$ python3 -q
>>> import numpy as np
>>> np.set_printoptions(precision=2, suppress=True, linewidth=100, floatmode="fixed")
>>> u = np.array([0, 0, 1])
>>> v = np.array([2, -3, -3])
>>> X = u[:, None] + v[None, :]
>>> X
array([[ 2, -3, -3],
       [ 2, -3, -3],
       [ 3, -2, -2]])
>>> X @ np.linalg.pinv(X) @ X
array([[ 2.00, -3.00, -3.00],
       [ 2.00, -3.00, -3.00],
       [ 3.00, -2.00, -2.00]])
>>> np.linalg.lstsq(X[:-1].T, X[-1])[2]
np.int32(1)
>>> np.unique(X.round(6), axis=0).shape
(2, 3)
>>> m1 = np.load("m.npy")
>>> m1
array([[ 0.96,  0.69,  0.30, -1.56],
       [-0.40, -1.40, -1.30,  0.20],
       [ 1.10,  0.60,  0.40, -1.60],
       [ 1.70, -1.70,  0.70,  0.40]])
>>> round(np.linalg.norm(m1, "nuc"), 2)
np.float64(7.18)
>>> np.linalg.norm(m1, axis=1)
array([1.98, 1.96, 2.07, 2.54])
>>> np.linalg.norm(m1, axis=0)
array([2.28, 2.38, 1.56, 2.28])
>>> round(np.linalg.norm(m1[0] - m1[1]), 2)
np.float64(3.45)
>>> np.linalg.norm(m1, axis=1).argmax()
np.int64(3)
>>> Y = m1 / np.linalg.norm(m1, axis=1, keepdims=True)
>>> G = Y @ Y.T
>>> np.linalg.norm(Y, axis=1)
array([1.00, 1.00, 1.00, 1.00])
>>> (np.abs(G) > 0.9).astype(int)
array([[1, 0, 1, 0],
       [0, 1, 0, 0],
       [1, 0, 1, 0],
       [0, 0, 0, 1]])
>>> G
array([[ 1.00, -0.53,  1.00,  0.01],
       [-0.53,  1.00, -0.52,  0.17],
       [ 1.00, -0.52,  1.00,  0.09],
       [ 0.01,  0.17,  0.09,  1.00]])
>>> round(float(np.linalg.det(m1)), 2)
-0.28
>>> np.allclose(m1, m1.T)
False
>>> np.allclose(m1 @ m1.T, m1.T @ m1)
False
>>> round(np.trace(m1), 2)
np.float64(0.36)
